$ python3 -q
>>> import numpy as np
>>> np.set_printoptions(precision=3, suppress=True, linewidth=100)
>>> K = np.load("run15.npy")
>>> K
array([[-1.557, -3.753, -1.157, -2.595,  4.91 , -2.596,  5.749,  3.394],
       [-3.344, -1.169, -3.434, -2.774,  6.283,  2.265,  4.078,  2.594],
       [-3.738,  1.196, -4.183, -2.084,  5.475,  5.379,  1.555,  1.195],
       [ 0.261, -4.639,  0.919, -1.705,  2.436, -5.558,  5.358,  3.02 ],
       [-3.34 , -1.181, -3.428, -2.776,  6.283,  2.247,  4.089,  2.6  ],
       [ 3.584,  0.368,  3.802,  2.613, -6.186, -3.434, -3.308, -2.177],
       [-3.739,  1.164, -4.18 , -2.098,  5.496,  5.344,  1.595,  1.217],
       [ 2.925, -3.633,  3.644,  0.535, -2.614, -7.277,  2.02 ,  0.903],
       [ 0.071,  4.561, -0.551,  1.902, -2.941,  5.112, -5.531, -3.146],
       [ 0.562, -4.678,  1.247, -1.514,  1.96 , -5.926,  5.164,  2.885],
       [ 3.413, -2.784,  4.051,  1.215, -3.951, -6.836,  0.611,  0.062],
       [ 3.562,  0.46 ,  3.766,  2.636, -6.206, -3.306, -3.401, -2.228],
       [-1.116,  4.669, -1.841,  1.13 , -1.034,  6.51 , -4.71 , -2.581],
       [ 3.064, -3.443,  3.767,  0.707, -2.963, -7.21 ,  1.681,  0.699],
       [ 0.987,  4.157,  0.49 ,  2.368, -4.214,  3.667, -5.778, -3.363],
       [ 2.414,  2.86 ,  2.202,  2.822, -5.783,  0.659, -5.364, -3.246],
       [ 2.226, -4.273,  2.98 , -0.206, -1.057, -7.253,  3.347,  1.714],
       [ 0.481,  4.416, -0.09 ,  2.125, -3.532,  4.506, -5.684, -3.267],
       [-3.547,  2.401, -4.143, -1.463,  4.411,  6.544, -0.043,  0.271],
       [ 3.739, -0.824,  4.133,  2.236, -5.707, -4.957, -2.003, -1.449],
       [-3.412,  2.785, -4.051, -1.215,  3.95 ,  6.836, -0.612, -0.063],
       [ 3.098,  1.749,  3.089,  2.84 , -6.232, -1.341, -4.577, -2.856],
       [ 1.298, -4.641,  2.034, -0.993,  0.713, -6.675,  4.53 ,  2.464],
       [ 3.731, -0.643,  4.099,  2.304, -5.805, -4.742, -2.213, -1.568],
       [-2.635, -2.554, -2.481, -2.849,  5.961, -0.073,  5.173,  3.156],
       [-2.637, -2.551, -2.484, -2.849,  5.963, -0.066,  5.171,  3.155],
       [ 3.478,  0.769,  3.633,  2.703, -6.257, -2.864, -3.705, -2.393],
       [ 1.337, -4.633,  2.075, -0.963,  0.643, -6.708,  4.49 ,  2.438],
       [ 1.735,  3.599,  1.37 ,  2.655, -5.111,  2.229, -5.707, -3.384],
       [-2.78 , -2.329, -2.669, -2.858,  6.063,  0.34 ,  5.019,  3.081],
       [ 1.697, -4.533,  2.448, -0.675, -0.017, -6.981,  4.082,  2.176],
       [-1.594, -3.722, -1.202, -2.608,  4.953, -2.52 ,  5.742,  3.392],
       [-1.114, -4.078, -0.637, -2.423,  4.376, -3.441,  5.785,  3.377],
       [-1.155, -4.051, -0.685, -2.44 ,  4.427, -3.366,  5.785,  3.381],
       [-2.198, -3.125, -1.933, -2.78 ,  5.587, -1.192,  5.508,  3.31 ]])
>>> # looks like rank 2
>>> rk = np.linalg.matrix_rank(K)
>>> rk
np.int64(2)
>>> ns = np.linalg.svd(K)[2][rk:].T
>>> [int(np.linalg.matrix_rank(K[:, :j + 1])) for j in range(8)]
[1, 2, 2, 2, 2, 2, 2, 2]
>>> np.linalg.matrix_rank(K.T @ K), np.linalg.matrix_rank(K @ K.T)
(np.int64(2), np.int64(2))
>>> np.allclose(K @ ns, 0)
True
>>> theta = np.radians(72)
>>> R = np.eye(8)
>>> R[6, 6] = R[3, 3] = np.cos(theta)
>>> R[6, 3], R[3, 6] = -np.sin(theta), np.sin(theta)
>>> R
array([[ 1.   ,  0.   ,  0.   ,  0.   ,  0.   ,  0.   ,  0.   ,  0.   ],
       [ 0.   ,  1.   ,  0.   ,  0.   ,  0.   ,  0.   ,  0.   ,  0.   ],
       [ 0.   ,  0.   ,  1.   ,  0.   ,  0.   ,  0.   ,  0.   ,  0.   ],
       [ 0.   ,  0.   ,  0.   ,  0.309,  0.   ,  0.   ,  0.951,  0.   ],
       [ 0.   ,  0.   ,  0.   ,  0.   ,  1.   ,  0.   ,  0.   ,  0.   ],
       [ 0.   ,  0.   ,  0.   ,  0.   ,  0.   ,  1.   ,  0.   ,  0.   ],
       [ 0.   ,  0.   ,  0.   , -0.951,  0.   ,  0.   ,  0.309,  0.   ],
       [ 0.   ,  0.   ,  0.   ,  0.   ,  0.   ,  0.   ,  0.   ,  1.   ]])
>>> Y = K @ R.T
>>> np.allclose(np.linalg.norm(K, axis=1), np.linalg.norm(Y, axis=1))
True
>>> np.abs(Y - K).max(axis=0)
array([0.   , 0.   , 0.   , 7.263, 0.   , 0.   , 2.187, 0.   ])
>>> np.allclose(K @ K.T, Y @ Y.T)
True
